$ python3 -q
>>> import numpy as np
>>> import numpy.linalg as la
>>> np.set_printoptions(precision=2, suppress=True, linewidth=140)
>>> tidy = lambda a: np.round(a, 2) + 0
>>> m1 = np.loadtxt("test1.csv", delimiter=",")
>>> m1
array([[ -2., -10.,   5.,  -2.],
       [ -3.,  -5.,   5.,  -1.],
       [  1.,   5.,  -2.,   1.]])
>>> def softmax(z):
...     e = np.exp(z - z.max(axis=-1, keepdims=True))
...     return e / e.sum(axis=-1, keepdims=True)
... 
>>> tidy(softmax(m1[1] + 3))
array([0., 0., 1., 0.])
>>> scores = m1 @ m1.T / np.sqrt(4)
>>> tidy(softmax(scores))
array([[1., 0., 0.],
       [1., 0., 0.],
       [0., 0., 1.]])
>>> softmax(scores).round(6).argmax(axis=1)
array([0, 0, 2])
>>> print(tidy(softmax(scores + np.triu(np.full(scores.shape, -np.inf), 1))))
[[1. 0. 0.]
 [1. 0. 0.]
 [0. 0. 1.]]
>>> B = np.array([[2, 3, 1], [1, 3, 1], [2, 3, -2], [-1, -1, 0]])
>>> la.matrix_rank(m1 @ B)
np.int64(3)
>>> u = np.array([-1, -2, -1])
>>> print(np.array([np.convolve(row, u, "same") for row in m1]))
[[14. 17.  2. -1.]
 [11.  8. -4. -3.]
 [-7. -9. -2.  0.]]
>>> print(np.correlate(m1[2], m1[0], "full"))
[ -2.  -5.  19. -64.  15.  -6.  -2.]
>>> print(np.convolve(m1[2], u))
[-1. -7. -9. -2.  0. -1.]
>>> ang = np.radians(120)
>>> Rm = np.eye(4)
>>> Rm[0, 0] = Rm[2, 2] = np.cos(ang)
>>> Rm[0, 2], Rm[2, 0] = -np.sin(ang), np.sin(ang)
>>> tidy(Rm)
array([[-0.5 ,  0.  , -0.87,  0.  ],
       [ 0.  ,  1.  ,  0.  ,  0.  ],
       [ 0.87,  0.  , -0.5 ,  0.  ],
       [ 0.  ,  0.  ,  0.  ,  1.  ]])
>>> B = m1 @ Rm.T
>>> print(tidy(np.abs(B - m1).max(axis=0)))
[ 1.33  0.   10.1   0.  ]
>>> tidy(la.det(Rm)), tidy(np.trace(Rm))
(np.float64(1.0), np.float64(1.0))
>>> tidy(B)
array([[ -3.33, -10.  ,  -4.23,  -2.  ],
       [ -2.83,  -5.  ,  -5.1 ,  -1.  ],
       [  1.23,   5.  ,   1.87,   1.  ]])
>>> rng = np.random.default_rng(3269)
>>> B = m1 + rng.integers(-2, 3, (3, 2)) @ rng.integers(-2, 3, (2, 4))
>>> B
array([[  0., -10.,   1.,  -4.],
       [ -5.,  -5.,   9.,   1.],
       [  6.,  -1.,  -6.,   5.]])
>>> B - m1
array([[ 2.,  0., -4., -2.],
       [-2.,  0.,  4.,  2.],
       [ 5., -6., -4.,  4.]])
>>> la.matrix_rank(B - m1, tol=1e-8)
np.int64(2)
>>> K = np.array([[0, 0, 0, 0], [2, 2, 2, 1], [2, 2, 1, 2], [2, 1, 1, 0]])
>>> K
array([[0, 0, 0, 0],
       [2, 2, 2, 1],
       [2, 2, 1, 2],
       [2, 1, 1, 0]])
>>> rank = la.matrix_rank(K)
>>> rank
np.int64(3)
>>> null = la.svd(K)[2][rank:].T
>>> [int(la.matrix_rank(np.delete(K, i, axis=0))) for i in range(4)]
[3, 2, 2, 2]
>>> np.allclose(K @ null, 0)
True
>>> tidy(null @ null.T)
array([[ 0.04, -0.16,  0.08,  0.08],
       [-0.16,  0.64, -0.32, -0.32],
       [ 0.08, -0.32,  0.16,  0.16],
       [ 0.08, -0.32,  0.16,  0.16]])
>>> la.matrix_rank(K.T @ K), la.matrix_rank(K @ K.T)
(np.int64(3), np.int64(3))
>>> w1 = np.array([[0, 0, 1, 1], [0, 1, 1, 1], [-2, 0, 1, -2], [-2, 0, -2, 1]])
>>> beta = np.array([9, 3, 4, 6])
>>> H = np.maximum(K @ w1 + beta, 0)
>>> (H > 0).astype(int)
array([[1, 1, 1, 1],
       [1, 1, 1, 1],
       [1, 1, 1, 1],
       [1, 1, 1, 1]])
>>> (H > 0).mean(axis=0)
array([1., 1., 1., 1.])
>>> H
array([[ 9,  3,  4,  6],
       [ 3,  5,  8,  7],
       [ 3,  5,  5, 10],
       [ 7,  4,  8,  7]])
>>> la.matrix_rank(H)
np.int64(4)
>>> basis = np.array([[5, -1], [1, -5], [-4, -1], [-1, 0]])
>>> w1 @ basis
array([[ -5,  -1],
       [ -4,  -6],
       [-12,   1],
       [ -3,   4]])
>>> (H @ basis).round(6).argmax(axis=1)
array([0, 0, 0, 0])
>>> B = la.invert(H)
Traceback (most recent call last):
  File "<python-input-51>", line 1, in <module>
    B = la.invert(H)
        ^^^^^^^^^
AttributeError: module 'numpy.linalg' has no attribute 'invert'
>>> B = la.inv(H)
>>> print(tidy(la.det(H) * la.det(B)))
1.0
>>> np.allclose(B, H.T)
False
>>> tidy(la.cond(H))
np.float64(48.39)
>>> tidy(H @ B)
array([[1., 0., 0., 0.],
       [0., 1., 0., 0.],
       [0., 0., 1., 0.],
       [0., 0., 0., 1.]])
>>> tidy(B)
array([[ 0.18,  0.02, -0.08, -0.06],
       [ 0.71,  1.08, -0.31, -1.24],
       [-0.27, -0.14, -0.04,  0.42],
       [-0.27, -0.47,  0.3 ,  0.42]])
>>> tidy(la.inv(B))
array([[ 9.,  3.,  4.,  6.],
       [ 3.,  5.,  8.,  7.],
       [ 3.,  5.,  5., 10.],
       [ 7.,  4.,  8.,  7.]])
>>> Q, _ = la.qr(np.array([[1.9, -0.9], [-1.1, 0.9], [-1.5, 0.3], [-0.2, 0.4]]))
>>> M = Q @ Q.T
>>> tidy(M)
array([[ 0.51, -0.33, -0.37, -0.08],
       [-0.33,  0.57, -0.15,  0.34],
       [-0.37, -0.15,  0.68, -0.25],
       [-0.08,  0.34, -0.25,  0.24]])
>>> # null space of dimension 2
>>> B = M / la.norm(M, axis=1, keepdims=True)
>>> C2 = B @ B.T
>>> print(tidy(C2))
[[ 1.   -0.61 -0.62 -0.23]
 [-0.61  1.   -0.24  0.91]
 [-0.62 -0.24  1.   -0.62]
 [-0.23  0.91 -0.62  1.  ]]
>>> tidy(np.degrees(np.arccos(np.clip(C2[3, 1], -1, 1))))
np.float64(24.43)
>>> (np.abs(C2) > 0.9).astype(int)
array([[1, 0, 0, 0],
       [0, 1, 0, 1],
       [0, 0, 1, 0],
       [0, 1, 0, 1]])
>>> (C2 - 2 * np.eye(4)).round(6).argmax(axis=1)
array([3, 3, 1, 1])
>>> tidy(C2[3])
array([-0.23,  0.91, -0.62,  1.  ])
